% ipython --no-banner

In [1]: import numpy as np

In [2]: np.set_printoptions(precision=4, suppress=True, linewidth=120)

In [3]: rd = lambda a: np.round(a, 4) + 0

In [4]: feats = np.load("out16.npy")

In [5]: feats
Out[5]: 
array([[ 15.075 ,   5.4917,   3.9776,  -9.0535],
       [ 14.7839,   2.7831,   4.2132,  -9.6579],
       [ 14.1958,   5.5215,   5.1319,  -9.8011],
       [ 14.235 ,   3.3534,   3.0056, -10.2577],
       [ 15.1187,   5.9926,   5.4335,  -9.7855],
       [ 16.2976,   6.298 ,   6.0259, -10.2705],
       [ 16.3189,   5.4675,   5.9593,  -9.7715],
       [ 14.6391,   4.2906,   6.0365,  -9.4601],
       [ 14.8592,   3.4555,   5.5875, -10.31  ],
       [ 15.5458,   7.0363,   5.7221,  -9.5392],
       [ 14.5757,   5.4893,   3.7911, -10.2515],
       [ 15.7156,   6.1386,   5.2248, -10.3418],
       [ 15.142 ,   3.9385,   3.3348, -10.3755],
       [ 14.8998,   3.6308,   4.4061, -10.3273],
       [ 16.8181,   4.1512,   4.5009, -10.1764],
       [ 17.9858,   4.2212,   5.6061,  -8.9766]])

In [6]: dist = np.linalg.norm(feats[:, None] - feats[None], axis=-1)

In [7]: dist[11].round(6).argsort(kind="stable")[:4]
Out[7]: array([11,  4,  5,  6])

In [8]: (dist + 1e9 * np.eye(16)).round(6).argmin(axis=1)
Out[8]: array([10, 13,  4, 12, 11,  6,  5,  8, 13,  4,  0,  4,  3,  1, 13, 14])

In [9]: dist.shape
Out[9]: (16, 16)

In [10]: rd(dist[:5, :5])
Out[10]: 
array([[0.    , 2.8004, 1.6325, 2.77  , 1.7054],
       [2.8004, 0.    , 2.9511, 1.5635, 3.4523],
       [1.6325, 2.9511, 0.    , 3.0711, 1.0793],
       [2.77  , 1.5635, 3.0711, 0.    , 3.7234],
       [1.7054, 3.4523, 1.0793, 3.7234, 0.    ]])

In [11]: E = np.loadtxt("run5.csv", delimiter=",")

In [12]: rd(E)
Out[12]: 
array([[ -1.4692, -19.937 ,  -0.5976],
       [  1.1881, -19.8774,  -1.8646],
       [  7.2733,  18.4915,  -2.2726],
       [-10.8664,  15.5982,   6.2142],
       [ -9.263 ,  16.8414,   5.5285],
       [-17.5472,   4.1318,   8.6616],
       [-12.9983, -14.251 ,   5.2872],
       [ 17.742 ,   4.2212,  -8.21  ],
       [-10.3036,  16.0664,   5.9756],
       [ 10.3485, -16.0303,  -5.9947]])

In [13]: basis = E[[8, 3]].astype(float)

In [14]: for _ in range(6):
    ...:     lab = np.linalg.norm(E[:, None] - basis, axis=-1).argmin(axis=1)
    ...:     basis = np.array([E[lab == j].mean(axis=0) for j in range(2)])
    ...: 

In [15]: lab
Out[15]: array([1, 1, 0, 0, 0, 0, 1, 0, 0, 1])

In [16]: np.abs(basis[1] - basis[0]).argmax()
Out[16]: np.int64(1)

In [17]: rd(basis)
Out[17]: 
array([[ -3.8275,  12.5584,   2.6496],
       [ -0.7327, -17.5239,  -0.7924]])

In [18]: W1 = np.array([[3, 0, 3], [5, 4, -2], [-3, 2, 1]])

In [19]: coef = np.array([-6, 9, -4])

In [20]: hid = np.maximum(E @ W1 + coef, 0)

In [21]: np.linalg.matrix_rank(hid)
Out[21]: np.int64(3)

In [22]: (hid > 0).astype(int)
Out[22]: 
array([[0, 0, 1],
       [0, 0, 1],
       [1, 1, 0],
       [1, 1, 0],
       [1, 1, 0],
       [0, 1, 0],
       [0, 0, 0],
       [1, 1, 1],
       [1, 1, 0],
       [0, 0, 1]])

In [23]: basis = np.array([[0, -2, -1], [0, 0, 0], [1, 0, -2]])

In [24]: (hid @ basis).round(6).argmax(axis=1)
Out[24]: array([0, 0, 0, 0, 0, 0, 0, 0, 0, 0])

In [25]: dist = np.linalg.norm(E[:, None] - E[None], axis=-1)

In [26]: np.flatnonzero(dist[3] < dist.mean() / 2)
Out[26]: array([3, 4, 8])

In [27]: rd(np.linalg.norm(E, axis=1))
Out[27]: array([20., 20., 20., 20., 20., 20., 20., 20., 20., 20.])

In [28]: np.linalg.matrix_rank(dist ** 2)
Out[28]: np.int64(3)

In [29]: np.unravel_index(dist.round(6).argmax(), dist.shape)
Out[29]: (np.int64(8), np.int64(9))

In [30]: rd(dist[3])
Out[30]: array([37.3826, 38.3288, 20.2348,  0.    ,  2.1416, 13.4945, 29.9396, 33.999 ,  0.7699, 39.9937])

In [31]: W0 = np.array([[-3, 2, 0], [0, 1, -2], [-3, 1, 0]])

In [32]: rd(np.linalg.norm(W0[1] - W0[0]))
Out[32]: np.float64(3.7417)

In [33]: rd(np.linalg.norm(W0, axis=0))
Out[33]: array([4.2426, 2.4495, 2.    ])

In [34]: rd(np.linalg.norm(W0) ** 2 / np.linalg.norm(W0, 2) ** 2)
Out[34]: np.float64(1.2246)

In [35]: rng = np.random.default_rng(32)

In [36]: B = W0 + rng.integers(-2, 3, (3, 2)) @ rng.integers(-2, 3, (2, 3))

In [37]: B
Out[37]: 
array([[-7,  2, -2],
       [-2, -1,  0],
       [-4,  2, -2]])

In [38]: rd(np.linalg.svd(B - W0, compute_uv=False))
Out[38]: array([4.899 , 3.7417, 0.    ])

In [39]: np.linalg.matrix_rank(B - W0, tol=1e-8)
Out[39]: np.int64(2)

In [40]: B - W0
Out[40]: 
array([[-4,  0, -2],
       [-2, -2,  2],
       [-1,  1, -2]])

In [41]: np.allclose(B @ B.T, B.T @ B)
Out[41]: False

In [42]: B @ B
Out[42]: 
array([[ 53, -20,  18],
       [ 16,  -3,   4],
       [ 32, -14,  12]])

In [43]: np.trace(B)
Out[43]: np.int64(-10)

In [44]: (B - B.T) / 2
Out[44]: 
array([[ 0.,  2.,  1.],
       [-2.,  0., -1.],
       [-1.,  1.,  0.]])

In [45]: rd(np.abs(np.linalg.eigvals(B)).max())
Out[45]: np.float64(7.6056)

In [46]: (B + B.T) / 2
Out[46]: 
array([[-7.,  0., -3.],
       [ 0., -1.,  1.],
       [-3.,  1., -2.]])

In [47]: basis = np.sign(np.array([[0, 2, 0, -1], [0, 0, 0, -2], [-1, 1, 2, -2], [-1, 0, -1, 0]]))

In [48]: B = (np.tril(basis, -1) + np.eye(4)) @ (np.triu(basis, 1) + np.eye(4))

In [49]: vals = np.array([0, -5, 2, -4])

In [50]: arr = np.rint(B * vals @ np.linalg.inv(B)) + 0

In [51]: arr
Out[51]: 
array([[ -2.,  -4.,  -1.,  -1.],
       [ -2.,  -4.,  -1.,  -1.],
       [ 14.,  -8.,   8.,   6.],
       [-20.,  16., -11.,  -9.]])

In [52]: rd(np.linalg.matrix_power(arr, 3))
Out[52]: 
array([[-122.,  -64.,  -61.,  -61.],
       [-122.,  -64.,  -61.,  -61.],
       [ 152.,  -80.,   80.,   72.],
       [-158.,  208.,  -83.,  -75.]])

In [53]: rd(np.abs(np.linalg.eigvals(arr)).max())
Out[53]: np.float64(5.0)

In [54]: rd(np.sort(np.abs(np.linalg.eigvals(arr))))
Out[54]: array([0., 2., 4., 5.])

In [55]: rd(np.linalg.det(arr))
Out[55]: np.float64(0.0)

In [56]: (arr + arr.T) / 2
Out[56]: 
array([[ -2. ,  -3. ,   6.5, -10.5],
       [ -3. ,  -4. ,  -4.5,   7.5],
       [  6.5,  -4.5,   8. ,  -2.5],
       [-10.5,   7.5,  -2.5,  -9. ]])

In [57]: np.allclose(arr @ arr.T, arr.T @ arr)
Out[57]: False

In [58]: np.trace(arr)
Out[58]: np.float64(-7.0)

In [59]: rk = np.linalg.matrix_rank(arr)

In [60]: rk
Out[60]: np.int64(3)

In [61]: null = np.linalg.svd(arr)[2][rk:].T

In [62]: [int(np.linalg.matrix_rank(arr[:i])) for i in range(1, len(arr) + 1)]
Out[62]: [1, 1, 2, 3]

In [63]: rd(arr @ null)
Out[63]: 
array([[0.],
       [0.],
       [0.],
       [0.]])

In [64]: rd(null @ null.T)
Out[64]: 
array([[ 0.3333,  0.    , -0.3333, -0.3333],
       [ 0.    ,  0.    ,  0.    ,  0.    ],
       [-0.3333,  0.    ,  0.3333,  0.3333],
       [-0.3333,  0.    ,  0.3333,  0.3333]])

In [65]: np.allclose(arr @ null, 0)
Out[65]: True

In [66]: blk = np.stack([arr, -1 * arr, arr[::-1]])

In [67]: np.einsum("bij,cij->bc", blk, blk)
Out[67]: 
array([[ 1262., -1262.,   -28.],
       [-1262.,  1262.,    28.],
       [  -28.,    28.,  1262.]])

In [68]: np.linalg.matrix_rank(blk)
Out[68]: array([3, 3, 3])

In [69]: (blk @ arr.T).shape
Out[69]: (3, 4, 4)

In [70]: rd(np.trace(np.linalg.pinv(arr) @ arr))
Out[70]: np.float64(3.0)

In [71]: np.linalg.lstsq(arr[:-1].T, arr[-1])[2]
Out[71]: np.int32(2)

In [72]: np.abs(np.diag(np.linalg.qr(arr)[1])) > 1e-9
Out[72]: array([ True,  True,  True, False])

In [73]: rd(arr @ np.linalg.pinv(arr) @ arr)
Out[73]: 
array([[ -2.,  -4.,  -1.,  -1.],
       [ -2.,  -4.,  -1.,  -1.],
       [ 14.,  -8.,   8.,   6.],
       [-20.,  16., -11.,  -9.]])
